$ python -q
>>> import numpy as np
>>> np.set_printoptions(precision=2, suppress=True, linewidth=200, floatmode="fixed")
>>> def tidy(a):
...     return np.round(a, 2) + 0
... 
>>> E = np.loadtxt("m.csv", delimiter=",")
>>> E
array([[-0.10, -1.10,  0.00, -1.10, -0.40, -0.50],
       [ 0.90, -0.10,  1.80, -1.30, -0.30, -0.40],
       [-0.30,  1.10, -0.60, -1.00, -0.10, -0.90],
       [-0.80, -0.20, -1.10, -0.70,  0.20,  0.80],
       [-2.20, -0.10,  1.80,  0.10,  0.30, -0.30],
       [ 0.80, -0.20,  0.30,  0.20, -0.10,  0.80],
       [ 0.40,  0.70, -1.00, -0.30,  0.90, -0.40],
       [ 0.30,  1.00,  0.40, -0.20, -0.10,  0.90],
       [-0.20, -1.60,  0.50,  0.10, -0.10, -0.50],
       [-0.20, -0.20,  0.70, -0.20,  1.30,  0.50]])
>>> P = E @ np.linalg.solve(E.T @ E, E.T)
>>> tidy(P @ E[:, 2])
array([ 0.00,  1.80, -0.60, -1.10,  1.80,  0.30, -1.00,  0.40,  0.50,  0.70])
>>> print(tidy(np.linalg.eigvalsh(P)))
[0.00 0.00 0.00 0.00 1.00 1.00 1.00 1.00 1.00 1.00]
>>> np.allclose(P @ P, P)
True
>>> Q, r_ = np.linalg.qr(E)
>>> tidy(np.abs(np.diag(r_)))
array([2.71, 2.55, 3.02, 2.13, 1.63, 1.84])
>>> np.allclose(r_.T @ r_, E.T @ E)
True
>>> Q.shape, r_.shape
((10, 6), (6, 6))
>>> feats = np.load("layer3.npy")
>>> feats
array([[ -1.62,  11.27,  29.62, -28.70,  27.71,  27.28,   6.06,  14.54, -15.21, -22.85, -21.79,  34.72,   7.79],
       [ 40.48,  -8.84,  -9.26,  15.19, -42.36,  16.45,  -3.04,   5.87, -11.71, -24.57, -28.97, -16.54, -24.04],
       [ 39.96,  -8.00,  -8.10,  14.86, -41.61,  16.80,  -3.81,   4.47, -12.90, -23.20, -27.39, -17.74, -22.66],
       [ 36.27,  -9.12,  -7.81,  13.98, -42.20,  17.50,  -3.43,   3.49, -12.66, -23.23, -27.55, -17.67, -24.55],
       [ -3.57,   8.47,  28.52, -28.63,  29.17,  26.68,   4.78,  13.89, -15.57, -23.17, -21.54,  35.79,   8.35],
       [ -2.41,  10.51,  27.31, -27.96,  29.75,  26.20,   4.43,  13.76, -17.13, -23.41, -22.17,  34.33,   6.24],
       [ -0.61,   9.81,  27.07, -27.09,  28.38,  25.97,   4.15,  14.39, -16.28, -22.90, -20.73,  33.88,   7.17],
       [ -2.28,   9.95,  28.40, -28.48,  28.86,  25.15,   4.15,  14.10, -15.29, -23.16, -22.32,  35.52,   8.25],
       [ -1.71,   9.90,  28.63, -28.78,  30.30,  25.01,   2.92,  11.93, -15.55, -24.78, -21.57,  35.35,   7.49],
       [ 41.36,  -7.59,  -9.22,  14.21, -43.92,  20.53,  -5.80,   4.05, -12.47, -25.22, -29.46, -17.21, -23.64],
       [ 40.11,  -6.92,  -7.56,  13.18, -43.96,  18.20,  -4.22,   1.64, -12.18, -24.17, -28.04, -15.99, -23.97],
       [ -2.83,  10.72,  28.06, -26.93,  30.97,  28.20,   4.09,  12.42, -15.34, -23.13, -21.46,  33.20,   8.15],
       [ 40.16,  -6.05,  -9.05,  13.54, -40.79,  18.22,  -4.17,   3.23, -12.47, -25.38, -27.64, -17.00, -24.08],
       [ -2.55,  10.32,  27.64, -27.47,  32.63,  26.24,   3.35,  14.41, -16.77, -25.56, -22.53,  33.99,   6.01],
       [ 40.38,  -7.09,  -8.74,  13.52, -41.61,  18.03,  -3.36,   4.82, -10.92, -22.66, -28.86, -18.61, -24.35],
       [ 39.88,  -6.54,  -8.49,  13.60, -41.83,  17.95,  -6.15,   4.46, -12.83, -23.66, -27.54, -17.71, -22.98],
       [ 41.84,  -8.38, -10.80,  14.55, -41.99,  19.04,  -4.47,   4.80, -12.33, -23.73, -27.33, -18.45, -25.39],
       [ -2.75,   9.84,  27.63, -29.40,  29.18,  25.84,   3.92,  13.83, -15.67, -22.91, -21.70,  36.15,   6.79],
       [ -1.38,   9.57,  29.73, -29.03,  31.23,  25.42,   4.82,  17.10, -14.67, -25.17, -22.26,  33.13,   6.37],
       [ 39.32,  -8.24,  -8.70,  13.11, -41.06,  18.62,  -2.87,   6.14, -11.21, -25.93, -27.95, -18.27, -24.65],
       [ -2.90,  10.81,  28.27, -29.67,  31.63,  26.53,   4.14,  13.84, -16.26, -24.18, -22.31,  33.66,   9.20],
       [ 40.69,  -7.53,  -8.55,  15.01, -43.15,  19.15,  -5.21,   4.16, -12.55, -23.27, -28.73, -18.91, -22.98],
       [ -3.14,  10.79,  27.91, -28.82,  30.85,  27.75,   2.92,  13.89, -16.38, -23.31, -21.01,  34.03,   7.49],
       [ 38.90,  -7.84,  -7.60,  13.25, -43.25,  16.63,  -3.90,   2.62, -10.89, -26.35, -28.34, -18.18, -24.44],
       [ 39.04,  -6.87,  -8.50,  14.55, -41.98,  17.82,  -3.36,   4.66, -12.44, -24.06, -28.00, -17.16, -23.98],
       [ -0.74,   9.52,  28.37, -27.03,  30.55,  26.69,   1.86,  14.40, -17.14, -22.92, -21.82,  34.14,   9.45],
       [ 40.62,  -9.07,  -7.20,  13.19, -41.80,  15.46,  -4.66,   3.26, -11.09, -23.99, -27.02, -18.65, -22.63]])
>>> gram = np.cov(feats, rowvar=False)
>>> print(np.argwhere(np.triu(np.abs(np.corrcoef(feats.T)) > 0.8, 1)))
[[ 0  1]
 [ 0  2]
 [ 0  3]
 [ 0  4]
 [ 0  5]
 [ 0  6]
 [ 0  7]
 [ 0  8]
 [ 0 10]
 [ 0 11]
 [ 0 12]
 [ 1  2]
 [ 1  3]
 [ 1  4]
 [ 1  5]
 [ 1  6]
 [ 1  7]
 [ 1  8]
 [ 1 10]
 [ 1 11]
 [ 1 12]
 [ 2  3]
 [ 2  4]
 [ 2  5]
 [ 2  6]
 [ 2  7]
 [ 2  8]
 [ 2 10]
 [ 2 11]
 [ 2 12]
 [ 3  4]
 [ 3  5]
 [ 3  6]
 [ 3  7]
 [ 3  8]
 [ 3 10]
 [ 3 11]
 [ 3 12]
 [ 4  5]
 [ 4  6]
 [ 4  7]
 [ 4  8]
 [ 4 10]
 [ 4 11]
 [ 4 12]
 [ 5  6]
 [ 5  7]
 [ 5  8]
 [ 5 10]
 [ 5 11]
 [ 5 12]
 [ 6  7]
 [ 6  8]
 [ 6 10]
 [ 6 11]
 [ 6 12]
 [ 7  8]
 [ 7 10]
 [ 7 11]
 [ 7 12]
 [ 8 10]
 [ 8 11]
 [ 8 12]
 [10 11]
 [10 12]
 [11 12]]
>>> np.argsort(-feats.std(axis=0).round(6), kind="stable")
array([ 4, 11,  3,  0,  2, 12,  1,  7,  5,  6, 10,  8,  9])
>>> other = np.c_[feats[:, :10] @ np.array([[3, 2, 1, 6, 3, 8, 9, 7, 2, 3],
...     [9, 0, 4, 0, 8, 1, 3, 9, 2, 6],
...     [9, 4, 9, 4, 4, 6, 7, 6, 3, 5],
...     [5, 4, 6, 8, 7, 1, 4, 1, 7, 7],
...     [5, 8, 7, 2, 5, 2, 6, 0, 2, 9],
...     [3, 1, 6, 3, 0, 7, 0, 9, 9, 0],
...     [1, 3, 3, 2, 6, 7, 5, 2, 4, 8],
...     [2, 8, 0, 7, 0, 0, 1, 9, 5, 6],
...     [7, 5, 0, 2, 6, 6, 3, 6, 1, 5],
...     [2, 1, 7, 3, 0, 3, 1, 4, 1, 2]]), np.array([0, 1, 7, 4, -6, -6, -1, 4, 7, 5, 7, -8, 8, 8, 4, 2, 3, 0, 6, -5, 9, 9, 9, 0, 9, -2, 7])]
>>> tidy(other)
array([[ 323.01,  285.00,  353.72,   31.35,   86.53,  276.32,  254.39,  444.95,  267.08,  273.32,    0.00],
       [-250.37, -263.03, -366.01,  229.87, -180.29,  139.81,   10.55,  189.69,  186.07, -349.60,    1.00],
       [-239.94, -272.49, -340.08,  221.69, -180.81,  138.65,   12.24,  187.59,  182.63, -353.65,    7.00],
       [-263.69, -291.78, -349.92,  188.88, -205.07,  116.60,  -27.75,  152.10,  169.67, -383.16,    4.00],
       [ 282.17,  276.90,  331.63,    8.14,   51.83,  238.03,  221.33,  382.32,  243.24,  242.22,   -6.00],
       [ 285.92,  271.09,  332.53,    9.89,   62.92,  228.03,  228.78,  385.70,  243.69,  249.94,   -6.00],
       [ 287.62,  274.98,  326.35,   30.34,   64.42,  241.48,  238.75,  401.61,  249.84,  250.51,   -1.00],
       [ 294.66,  276.79,  325.49,   12.19,   64.46,  235.23,  233.19,  392.68,  233.90,  250.27,    4.00],
       [ 292.64,  265.06,  320.34,   -6.44,   62.85,  227.69,  236.50,  366.01,  217.50,  236.29,    7.00],
       [-249.60, -300.72, -364.92,  214.86, -203.27,  146.97,   -9.33,  214.02,  195.64, -398.26,    5.00],
       [-243.83, -315.39, -356.90,  188.71, -191.21,  146.13,   -3.90,  186.67,  166.81, -395.53,    7.00],
       [ 320.62,  286.62,  367.36,   21.41,   88.35,  256.05,  244.93,  407.30,  267.18,  270.63,   -8.00],
       [-232.77, -284.22, -350.63,  199.35, -173.13,  140.28,    8.95,  194.28,  179.87, -360.49,    8.00],
       [ 302.17,  298.78,  339.65,   16.83,   75.81,  223.38,  242.68,  383.09,  250.71,  272.14,    8.00],
       [-223.17, -263.75, -337.31,  223.55, -169.63,  163.00,   17.99,  222.70,  191.13, -342.83,    4.00],
       [-237.29, -287.07, -350.27,  206.59, -194.47,  126.14,   -5.15,  200.73,  175.51, -377.23,    2.00],
       [-255.82, -278.59, -360.79,  226.19, -193.62,  148.93,    3.81,  203.93,  193.81, -370.89,    3.00],
       [ 281.47,  267.84,  319.57,   -0.72,   50.59,  228.15,  219.17,  384.90,  228.44,  235.93,    0.00],
       [ 322.81,  328.04,  339.69,   41.61,   85.18,  258.49,  267.68,  429.44,  258.54,  297.26,    6.00],
       [-239.31, -255.05, -359.10,  216.77, -180.77,  150.31,    6.57,  208.11,  195.37, -346.78,   -5.00],
       [ 302.05,  285.83,  340.50,    1.27,   68.60,  235.41,  236.90,  394.27,  240.29,  260.99,    9.00],
       [-237.18, -287.20, -341.99,  224.96, -189.61,  147.87,    2.10,  211.76,  195.93, -375.15,    9.00],
       [ 301.70,  279.30,  346.33,    7.57,   60.29,  232.49,  225.34,  402.85,  250.18,  248.96,    9.00],
       [-249.96, -300.51, -380.48,  182.10, -188.66,  129.23,   -9.02,  164.10,  155.50, -387.47,    0.00],
       [-234.14, -274.80, -343.08,  214.98, -174.69,  139.44,    4.05,  199.72,  190.47, -351.81,    9.00],
       [ 301.30,  287.13,  349.62,   35.45,   59.28,  236.14,  245.03,  402.70,  254.15,  252.23,   -2.00],
       [-244.99, -281.08, -363.07,  202.57, -190.67,  139.37,   12.63,  169.36,  151.95, -373.58,    7.00]])
>>> tidy(np.linalg.norm(other - feats @ np.linalg.lstsq(feats, other)[0], axis=0))
array([ 0.00,  0.00,  0.00,  0.00,  0.00,  0.00,  0.00,  0.00,  0.00,  0.00, 21.13])
>>> np.linalg.matrix_rank(np.c_[feats, other])
np.int64(14)
>>> tidy(np.linalg.norm(np.linalg.qr(feats)[0].T @ other, axis=0) ** 2 / ((other ** 2).sum(axis=0) + 1e-12))
array([1.00, 1.00, 1.00, 1.00, 1.00, 1.00, 1.00, 1.00, 1.00, 1.00, 0.52])
